$ ipython --no-banner

In [1]: import numpy as np

In [2]: np.set_printoptions(suppress=True, linewidth=120)

In [3]: tidy = lambda a: np.round(a, 3) + 0

In [4]: J = np.load("m.npy")

In [5]: J
Out[5]: 
array([[3, 2, 3],
       [2, 3, 2],
       [3, 2, 3]])

In [6]: theta = np.radians(45)

In [7]: Rm = np.eye(3)

In [8]: Rm[2, 2] = Rm[1, 1] = np.cos(theta)

In [9]: Rm[2, 1], Rm[1, 2] = -np.sin(theta), np.sin(theta)

In [10]: tidy(Rm)
Out[10]: 
array([[ 1.   ,  0.   ,  0.   ],
       [ 0.   ,  0.707,  0.707],
       [ 0.   , -0.707,  0.707]])

In [11]: B = J @ Rm.T

In [12]: tidy(B)
Out[12]: 
array([[ 3.   ,  3.536,  0.707],
       [ 2.   ,  3.536, -0.707],
       [ 3.   ,  3.536,  0.707]])

In [13]: tidy(np.abs(B - J).max(axis=0))
Out[13]: array([0.   , 1.536, 2.707])

In [14]: def softmax(z):
    ...:     e = np.exp(z - z.max(axis=-1, keepdims=True))
    ...:     return e / e.sum(axis=-1, keepdims=True)
    ...: 

In [15]: print(tidy(softmax(B[1])))
[0.175 0.813 0.012]

In [16]: tidy(softmax(10 * B[1]))
Out[16]: array([0., 1., 0.])

In [17]: att = B @ B.T / np.sqrt(3)

In [18]: tidy(softmax(att + np.triu(np.full(att.shape, -np.inf), 1)))
Out[18]: 
array([[1.   , 0.   , 0.   ],
       [0.64 , 0.36 , 0.   ],
       [0.476, 0.047, 0.476]])

In [19]: tidy(softmax(att))
Out[19]: 
array([[0.476, 0.047, 0.476],
       [0.39 , 0.219, 0.39 ],
       [0.476, 0.047, 0.476]])

In [20]: softmax(att).round(6).argmax(axis=1)
Out[20]: array([0, 0, 0])

In [21]: q, _ = np.linalg.qr(np.array([[0.2, 0.3, 0.5],
    ...:     [-0.1, 0.6, 0.8],
    ...:     [-1.0, -0.7, -0.4],
    ...:     [-1.4, 0.9, 0.9]]))

In [22]: E = q @ q.T

In [23]: print(tidy(E))
[[ 0.479  0.482  0.026 -0.128]
 [ 0.482  0.554 -0.024  0.118]
 [ 0.026 -0.024  0.999  0.006]
 [-0.128  0.118  0.006  0.969]]

In [24]: vals, evecs = np.linalg.eigh(E)

In [25]: tidy(np.linalg.svd(E, compute_uv=False))
Out[25]: array([1., 1., 1., 0.])

In [26]: tidy(np.linalg.eigvalsh(E @ E))
Out[26]: array([0., 1., 1., 1.])

In [27]: np.unique(vals.round(6) + 0, return_counts=True)[1]
Out[27]: array([1, 3])

In [28]: tidy(evecs.T @ evecs)
Out[28]: 
array([[1., 0., 0., 0.],
       [0., 1., 0., 0.],
       [0., 0., 1., 0.],
       [0., 0., 0., 1.]])

In [29]: tidy(np.linalg.eigvalsh(E + 5 * np.eye(4)))
Out[29]: array([5., 6., 6., 6.])

In [30]: tidy(evecs.T @ E @ evecs)
Out[30]: 
array([[0., 0., 0., 0.],
       [0., 1., 0., 0.],
       [0., 0., 1., 0.],
       [0., 0., 0., 1.]])

In [31]: rk = np.linalg.matrix_rank(E)

In [32]: rk
Out[32]: np.int64(3)

In [33]: ns = np.linalg.svd(E)[2][rk:].T

In [34]: tidy(E @ ns)
Out[34]: 
array([[0.],
       [0.],
       [0.],
       [0.]])

In [35]: [int(np.linalg.matrix_rank(E[:, :j + 1])) for j in range(4)]
Out[35]: [1, 2, 3, 3]

In [36]: np.allclose(E @ ns, 0)
Out[36]: True

In [37]: print(tidy(ns @ ns.T))
[[ 0.521 -0.482 -0.026  0.128]
 [-0.482  0.446  0.024 -0.118]
 [-0.026  0.024  0.001 -0.006]
 [ 0.128 -0.118 -0.006  0.031]]

In [38]: tidy(np.linalg.norm(E, axis=1))
Out[38]: array([0.692, 0.744, 0.999, 0.984])

In [39]: print(tidy(np.linalg.norm(E[3] - E[2])))
1.398

In [40]: tidy(np.linalg.norm(E, axis=0))
Out[40]: array([0.692, 0.744, 0.999, 0.984])

In [41]: print(tidy(np.linalg.norm(E[3], 1)), tidy(np.linalg.norm(E[3], np.inf)))
1.221 0.969

In [42]: np.linalg.norm(E, axis=1).argmax()
Out[42]: np.int64(2)

In [43]: tidy(np.linalg.det(E.T))
Out[43]: np.float64(0.0)

In [44]: tidy(np.poly(E))
Out[44]: array([ 1., -3.,  3., -1.,  0.])

In [45]: tidy(np.linalg.eigvals(E))
Out[45]: array([0., 1., 1., 1.])

In [46]: tidy(np.linalg.det(E[::-1]))
Out[46]: np.float64(0.0)

In [47]: tidy(np.linalg.det(2 * E)), tidy(np.linalg.det(E))
Out[47]: (np.float64(0.0), np.float64(0.0))

In [48]: B = np.array([[2, 2, 1], [1, 0, 2]])

In [49]: C = np.kron(B, E)

In [50]: np.linalg.matrix_rank(C)
Out[50]: np.int64(6)

In [51]: tidy(C)
Out[51]: 
array([[ 0.957,  0.965,  0.052, -0.255,  0.957,  0.965,  0.052, -0.255,  0.479,  0.482,  0.026, -0.128],
       [ 0.965,  1.108, -0.048,  0.236,  0.965,  1.108, -0.048,  0.236,  0.482,  0.554, -0.024,  0.118],
       [ 0.052, -0.048,  1.997,  0.013,  0.052, -0.048,  1.997,  0.013,  0.026, -0.024,  0.999,  0.006],
       [-0.255,  0.236,  0.013,  1.938, -0.255,  0.236,  0.013,  1.938, -0.128,  0.118,  0.006,  0.969],
       [ 0.479,  0.482,  0.026, -0.128,  0.   ,  0.   ,  0.   ,  0.   ,  0.957,  0.965,  0.052, -0.255],
       [ 0.482,  0.554, -0.024,  0.118,  0.   ,  0.   ,  0.   ,  0.   ,  0.965,  1.108, -0.048,  0.236],
       [ 0.026, -0.024,  0.999,  0.006,  0.   ,  0.   ,  0.   ,  0.   ,  0.052, -0.048,  1.997,  0.013],
       [-0.128,  0.118,  0.006,  0.969,  0.   ,  0.   ,  0.   ,  0.   , -0.255,  0.236,  0.013,  1.938]])

In [52]: print(C.shape)
(8, 12)

In [53]: feats = np.loadtxt("case13.csv", delimiter=",")

In [54]: feats
Out[54]: 
array([[3., 1., 0., 0.],
       [0., 3., 1., 0.],
       [0., 0., 3., 1.],
       [0., 0., 0., 3.]])

In [55]: rng = np.random.default_rng(78)

In [56]: z = rng.permutation(4)

In [57]: z
Out[57]: array([0, 2, 3, 1])

In [58]: B = feats[z][:, z]

In [59]: np.diag(B)
Out[59]: array([3., 3., 3., 3.])

In [60]: vals, evecs = np.linalg.eig(feats)

In [61]: tidy(np.sort(np.linalg.eigvals(np.linalg.inv(feats))))
Out[61]: array([0.333, 0.333, 0.333, 0.333])

In [62]: vals
Out[62]: array([3., 3., 3., 3.])

In [63]: np.prod(vals)
Out[63]: np.float64(81.0)
